>>> import numpy as np
>>> np.set_printoptions(suppress=True, linewidth=120)
>>> def rnd(a):
...     return np.round(a, 3) + 0
... 
>>> mat = np.load("run12.npy")
>>> mat
array([[ 2.1, -0.6,  0.6, -1.1],
       [ 0. , -0.6, -0.4,  0. ],
       [ 0.6,  0.2, -0.7, -0.5],
       [-1.6,  1.6, -1.9, -0.2],
       [ 0.5,  1.2,  0.4,  0.6],
       [ 1.4, -1.5,  0.4, -1.3],
       [ 4. ,  0. ,  0. ,  6. ],
       [ 0.5,  0.6, -0.6, -0.9],
       [ 0. ,  0.4, -0.3,  1.7],
       [ 2.2,  0.8,  0.9,  1. ],
       [ 0. ,  0.1,  2.7,  0.9]])
>>> basis = mat[[2, 1]].astype(float)
>>> for _ in range(4):
...     idx = np.linalg.norm(mat[:, None] - basis, axis=-1).argmin(axis=1)
...     basis = np.array([mat[idx == j].mean(axis=0) for j in range(2)])
... 
>>> idx
array([0, 0, 0, 0, 0, 0, 1, 0, 1, 1, 1])
>>> np.bincount(idx)
array([7, 4])
>>> rnd(basis)
array([[ 0.5  ,  0.129, -0.314, -0.486],
       [ 1.55 ,  0.325,  0.825,  2.4  ]])
>>> rnd(basis[1] - basis[0])
array([1.05 , 0.196, 1.139, 2.886])
>>> np.abs(basis[1] - basis[0]).argmax()
np.int64(3)
>>> W1 = np.array([[0, -1], [-2, 0], [-1, -2], [-2, 0]])
>>> c = np.array([1, -3])
>>> hid = np.maximum(mat @ W1 + c, 0)
>>> np.linalg.matrix_rank(hid)
np.int64(2)
>>> rnd(hid)
array([[3.8, 0. ],
       [2.6, 0. ],
       [2.3, 0. ],
       [0.1, 2.4],
       [0. , 0. ],
       [6.2, 0. ],
       [0. , 0. ],
       [2.2, 0. ],
       [0. , 0. ],
       [0. , 0. ],
       [0. , 0. ]])
>>> basis = np.array([[0, 5], [0, 5]])
>>> hid @ basis
array([[ 0. , 19. ],
       [ 0. , 13. ],
       [ 0. , 11.5],
       [ 0. , 12.5],
       [ 0. ,  0. ],
       [ 0. , 31. ],
       [ 0. ,  0. ],
       [ 0. , 11. ],
       [ 0. ,  0. ],
       [ 0. ,  0. ],
       [ 0. ,  0. ]])
>>> W1 @ basis
array([[  0,  -5],
       [  0, -10],
       [  0, -15],
       [  0, -10]])
>>> data = np.array([[3, 4, 3], [3, 3, 4], [4, 3, 3]])
>>> Q = data.astype(float).copy()
>>> for j in range(3):
...     Q[:, j] -= Q[:, :j] @ (Q[:, :j].T @ Q[:, j])
...     Q[:, j] /= np.linalg.norm(Q[:, j])
... 
>>> rnd(Q.T @ Q)
array([[1., 0., 0.],
       [0., 1., 0.],
       [0., 0., 1.]])
>>> rnd(Q)
array([[ 0.514,  0.775, -0.367],
       [ 0.514,  0.063,  0.855],
       [ 0.686, -0.629, -0.367]])
>>> print(np.sort(np.abs(np.fft.fft(data[0]))), rnd(np.sort(np.linalg.svd(data, compute_uv=False))))
[ 1.  1. 10.] [ 1.  1. 10.]
>>> rnd(np.fft.fft(data[0]))
array([10. +0.j   , -0.5-0.866j, -0.5+0.866j])
>>> W0 = np.array([[-3, 5, -3, 5, -3, 5],
...     [2, 2, 2, 2, 2, 2],
...     [2, 3, 2, 3, 2, 3],
...     [-3, 5, -3, 5, -3, 5],
...     [2, 2, 2, 2, 2, 2],
...     [2, 3, 2, 3, 2, 3]])
>>> # rows 0 and 3 are equal
>>> r = np.linalg.matrix_rank(W0)
>>> r
np.int64(2)
>>> N = np.linalg.svd(W0)[2][r:].T
>>> print([int(np.linalg.matrix_rank(W0[:, :j + 1])) for j in range(6)])
[1, 2, 2, 2, 2, 2]
>>> rnd(N @ N.T)
array([[ 0.667,  0.   , -0.333,  0.   , -0.333,  0.   ],
       [ 0.   ,  0.667,  0.   , -0.333,  0.   , -0.333],
       [-0.333,  0.   ,  0.667,  0.   , -0.333,  0.   ],
       [ 0.   , -0.333,  0.   ,  0.667,  0.   , -0.333],
       [-0.333,  0.   , -0.333,  0.   ,  0.667,  0.   ],
       [ 0.   , -0.333,  0.   , -0.333,  0.   ,  0.667]])
>>> np.allclose(W0 @ N, 0)
True
>>> N.shape
(6, 4)
>>> other = W0[0, 0] * W0[1:] - np.outer(W0[1:, 0], W0[0])
>>> other
array([[  0, -16,   0, -16,   0, -16],
       [  0, -19,   0, -19,   0, -19],
       [  0,   0,   0,   0,   0,   0],
       [  0, -16,   0, -16,   0, -16],
       [  0, -19,   0, -19,   0, -19]])
>>> print(np.linalg.matrix_rank(other), np.linalg.matrix_rank(W0))
1 2
>>> Uu, sv, vt = np.linalg.svd(other)
>>> vecs = vt[:(sv > 1e-8).sum()]
>>> rng = np.random.default_rng(19)
>>> x = other[4] + -2 * other[3] + rng.integers(2) * np.eye(6)[4]
>>> x
array([ 0., 13.,  0., 13.,  1., 13.])
>>> np.allclose(vecs.T @ vecs @ x, x)
False
>>> basis = np.array([[3, 3, -9, 0], [0, -6, 2, -1], [9, -5, -4, -7], [1, -5, -2, -7]])
>>> J = (rng.random((23, 4)) < 0.25) @ basis
>>> J
array([[  9,  -5,  -4,  -7],
       [  0,   0,   0,   0],
       [  0,   0,   0,   0],
       [  0,   0,   0,   0],
       [  1,  -5,  -2,  -7],
       [  3,   3,  -9,   0],
       [  0,   0,   0,   0],
       [ 10, -10,  -6, -14],
       [  0,   0,   0,   0],
       [  1,  -5,  -2,  -7],
       [  0,   0,   0,   0],
       [ 13,  -7, -15, -14],
       [  0,  -6,   2,  -1],
       [ 10, -10,  -6, -14],
       [ 10, -16,  -4, -15],
       [  1,  -5,  -2,  -7],
       [  1,  -5,  -2,  -7],
       [  9,  -5,  -4,  -7],
       [  9,  -5,  -4,  -7],
       [  0,   0,   0,   0],
       [  0,   0,   0,   0],
       [  9,  -5,  -4,  -7],
       [  9,  -5,  -4,  -7]])
>>> d = np.linalg.norm(J[:, None] - J[None], axis=-1)
>>> d.mean(axis=1).argmax()
np.int64(11)
>>> th = np.radians(180)
>>> R = np.eye(4)
>>> R[0, 0] = R[1, 1] = np.cos(th)
>>> R[0, 1], R[1, 0] = -np.sin(th), np.sin(th)
>>> rnd(R)
array([[-1.,  0.,  0.,  0.],
       [ 0., -1.,  0.,  0.],
       [ 0.,  0.,  1.,  0.],
       [ 0.,  0.,  0.,  1.]])
>>> other = J @ R.T
>>> np.abs(other - J).max(axis=0)
array([26., 32.,  0.,  0.])
>>> rnd(np.linalg.svd(J, compute_uv=False)), rnd(np.linalg.svd(other, compute_uv=False))
(array([55.401, 15.954,  8.556,  3.742]), array([55.401, 15.954,  8.556,  3.742]))
>>> np.allclose(np.linalg.norm(J, axis=1), np.linalg.norm(other, axis=1))
True
>>> rnd(other)
array([[ -9.,   5.,  -4.,  -7.],
       [  0.,   0.,   0.,   0.],
       [  0.,   0.,   0.,   0.],
       [  0.,   0.,   0.,   0.],
       [ -1.,   5.,  -2.,  -7.],
       [ -3.,  -3.,  -9.,   0.],
       [  0.,   0.,   0.,   0.],
       [-10.,  10.,  -6., -14.],
       [  0.,   0.,   0.,   0.],
       [ -1.,   5.,  -2.,  -7.],
       [  0.,   0.,   0.,   0.],
       [-13.,   7., -15., -14.],
       [  0.,   6.,   2.,  -1.],
       [-10.,  10.,  -6., -14.],
       [-10.,  16.,  -4., -15.],
       [ -1.,   5.,  -2.,  -7.],
       [ -1.,   5.,  -2.,  -7.],
       [ -9.,   5.,  -4.,  -7.],
       [ -9.,   5.,  -4.,  -7.],
       [  0.,   0.,   0.,   0.],
       [  0.,   0.,   0.,   0.],
       [ -9.,   5.,  -4.,  -7.],
       [ -9.,   5.,  -4.,  -7.]])
>>> basis = J[[9, 22]].astype(float)
>>> for _ in range(5):
...     idx = np.linalg.norm(J[:, None] - basis, axis=-1).argmin(axis=1)
...     basis = np.array([J[idx == j].mean(axis=0) for j in range(2)])
... 
>>> idx
array([1, 0, 0, 0, 0, 0, 0, 1, 0, 0, 0, 1, 0, 1, 1, 0, 0, 1, 1, 0, 0, 1, 1])
>>> rnd(basis[1] - basis[0])
array([ 9.278, -5.913, -4.595, -8.151])
>>> np.abs(basis[1] - basis[0]).argmax()
np.int64(0)
>>> rnd(basis)
array([[  0.5  ,  -1.643,  -1.071,  -2.071],
       [  9.778,  -7.556,  -5.667, -10.222]])
>>> Uu, sv, vt = np.linalg.svd(W0)
>>> np.argmax(sv[:-1] / (sv[1:] + 1e-6)) + 1
np.int64(2)
>>> rnd(sv)
array([15.322,  9.758,  0.   ,  0.   ,  0.   ,  0.   ])
>>> other = Uu[:, :2] @ np.diag(sv[:2]) @ vt[:2]
>>> np.linalg.matrix_rank(other)
np.int64(2)
>>> rnd(np.linalg.norm(W0 - other, 2)), rnd(sv[2])
(np.float64(0.0), np.float64(0.0))
>>> rnd(np.abs(W0 - other).max())
np.float64(0.0)
>>> Ac = J - J.mean(axis=0)
>>> Uu, sv, vt = np.linalg.svd(Ac, full_matrices=False)
>>> np.linalg.matrix_rank(Ac)
np.int64(4)
>>> rnd(Ac.mean(axis=0))
array([0., 0., 0., 0.])
>>> print(rnd(vt[0] * np.sign(vt[0, np.abs(vt[0]).argmax()])))
[-0.53   0.462  0.334  0.628]
>>> rnd(sv ** 2 / (sv ** 2).sum())
array([0.814, 0.139, 0.04 , 0.008])
>>> rnd(sv)
array([38.626, 15.95 ,  8.508,  3.723])
>>> F = np.loadtxt("test14.csv", delimiter=",")
>>> print(F)
[[-3.5 -0.6]
 [-0.5 -2.7]]
>>> rnd(np.linalg.matrix_power(F, 2))
array([[12.55,  3.72],
       [ 3.1 ,  7.59]])
>>> rnd((F - F.T) / 2)
array([[ 0.  , -0.05],
       [ 0.05,  0.  ]])
>>> print(rnd(np.sort(np.abs(np.linalg.eigvals(F)))))
[2.422 3.778]
>>> Q = F.astype(float).copy()
>>> for j in range(2):
...     Q[:, j] -= Q[:, :j] @ (Q[:, :j].T @ Q[:, j])
...     Q[:, j] /= np.linalg.norm(Q[:, j])
... 
>>> rnd(Q.T @ F)
array([[3.536, 0.976],
       [0.   , 2.588]])
>>> rnd(Q.T @ Q)
array([[1., 0.],
       [0., 1.]])
>>> rnd(Q)
array([[-0.99 ,  0.141],
       [-0.141, -0.99 ]])
>>> print(rnd(np.linalg.eigvals(F).sum().real))
-6.2
>>> rnd(np.linalg.det(F.T))
np.float64(9.15)
>>> rnd(np.linalg.eigvals(F))
array([-3.778, -2.422])
>>> np.einsum("ii->", F)
np.float64(-6.2)
>>> rnd(np.linalg.det(F[::-1]))
np.float64(-9.15)
>>> th = np.radians(45)
>>> R = np.eye(2)
>>> R[1, 1] = R[0, 0] = np.cos(th)
>>> R[1, 0], R[0, 1] = -np.sin(th), np.sin(th)
>>> print(rnd(R))
[[ 0.707  0.707]
 [-0.707  0.707]]
>>> other = F @ R.T
>>> print(rnd(np.linalg.svd(F, compute_uv=False)), rnd(np.linalg.svd(other, compute_uv=False)))
[3.78 2.42] [3.78 2.42]
>>> np.allclose(F @ F.T, other @ other.T)
True
>>> rnd(other)
array([[-2.899,  2.051],
       [-2.263, -1.556]])
>>> E = np.loadtxt("out6.csv", delimiter=",")
>>> E
array([[-1.,  0.],
       [ 0., -1.]])
>>> # splits into 2 blocks
>>> E.ravel(order="F")
array([-1.,  0.,  0., -1.])
>>> E.reshape(2, -1)
array([[-1.,  0.],
       [ 0., -1.]])
>>> E.reshape(-1, 2)
array([[-1.,  0.],
       [ 0., -1.]])
>>> blk = E.reshape(2, 2, -1)
>>> np.einsum("ihd,jhd->hij", blk, blk).shape
(2, 2, 2)
>>> print(np.swapaxes(blk, 1, 2)[1])
[[ 0. -1.]]
>>> blk.transpose(1, 0, 2)
array([[[-1.],
        [ 0.]],

       [[ 0.],
        [-1.]]])
>>> P = np.triu(np.array([[0, 2], [0, 2]]), 1) + np.eye(2)
>>> other = P @ E @ np.linalg.inv(P)
>>> np.poly(other)
array([1., 2., 1.])
>>> other
array([[-1.,  0.],
       [ 0., -1.]])
>>> blk = np.stack([E, 5 * E, E[::-1]])
>>> print(rnd(np.linalg.norm(blk, axis=(1, 2))))
[1.414 7.071 1.414]
>>> blk.shape
(3, 2, 2)
>>> rnd(np.linalg.det(blk))
array([ 1., 25., -1.])
>>> w, vecs = np.linalg.eig(E)
>>> w
array([-1., -1.])
>>> print(rnd(np.sort(np.linalg.eigvals(E.T))))
[-1. -1.]
>>> idx = rng.permutation(2)
>>> print(idx)
[0 1]
>>> other = E[idx][:, idx]
>>> np.diag(other)
array([-1., -1.])
>>> print(rnd(np.linalg.det(other)), rnd(np.linalg.det(E[idx])))
1.0 1.0
>>> other
array([[-1.,  0.],
       [ 0., -1.]])
>>> np.allclose(other, E)
True
>>> rnd(np.sort(np.abs(np.linalg.eigvals(other))))
array([1., 1.])
>>> M = np.triu(rng.random((5, 5)) < 0.5, 1).astype(int)
>>> M = M + M.T
>>> M
array([[0, 1, 1, 0, 0],
       [1, 0, 1, 0, 0],
       [1, 1, 0, 1, 1],
       [0, 0, 1, 0, 0],
       [0, 0, 1, 0, 0]])
>>> w, vecs = np.linalg.eigh(M)
>>> x = np.array([-2, 1, 2, -1, 0])
>>> x @ M @ x
np.int64(-12)
>>> (np.sign(vecs[:, -1].round(6)) == np.sign(vecs[0, -1].round(6))).astype(int)
array([1, 1, 1, 1, 1])
>>> rnd(vecs * np.abs(w) @ vecs.T)
array([[ 1.246,  0.246,  0.307,  0.382,  0.382],
       [ 0.246,  1.246,  0.307,  0.382,  0.382],
       [ 0.307,  0.307,  1.949, -0.075, -0.075],
       [ 0.382,  0.382, -0.075,  0.593,  0.593],
       [ 0.382,  0.382, -0.075,  0.593,  0.593]])
>>> np.abs(M).sum(axis=1).max(), rnd(np.abs(w).max())
(np.int64(4), np.float64(2.343))
>>> rnd(vecs * np.maximum(w, 0) @ vecs.T)
array([[0.623, 0.623, 0.654, 0.191, 0.191],
       [0.623, 0.623, 0.654, 0.191, 0.191],
       [0.654, 0.654, 0.975, 0.463, 0.463],
       [0.191, 0.191, 0.463, 0.296, 0.296],
       [0.191, 0.191, 0.463, 0.296, 0.296]])
>>> x @ M @ x / (x @ x), rnd(w[0]), rnd(w[-1])
(np.float64(-1.2), np.float64(-1.814), np.float64(2.343))
>>> np.linalg.lstsq(M[:-1].T, M[-1])[2]
np.int32(4)
>>> print(np.unique(M.round(6), axis=0).shape)
(4, 5)
>>> Q, _ = np.linalg.qr(np.array([[0.2, -0.7, -0.8], [-0.5, -0.9, -1.5], [-1.2, 0.8, 1.9]]))
>>> m1 = Q[:, :3]
>>> rnd(m1)
array([[-0.152, -0.48 ,  0.864],
       [ 0.38 , -0.835, -0.397],
       [ 0.912,  0.268,  0.309]])
>>> # columns are unit length and at right angles
>>> rnd(m1 @ m1)
array([[ 0.629,  0.705,  0.326],
       [-0.738,  0.409,  0.537],
       [ 0.246, -0.579,  0.778]])
>>> rnd(np.linalg.det(m1))
np.float64(1.0)
>>> np.allclose(m1, m1.T)
False
>>> rnd((m1 - m1.T) / 2)
array([[ 0.   , -0.43 , -0.024],
       [ 0.43 ,  0.   , -0.333],
       [ 0.024,  0.333,  0.   ]])
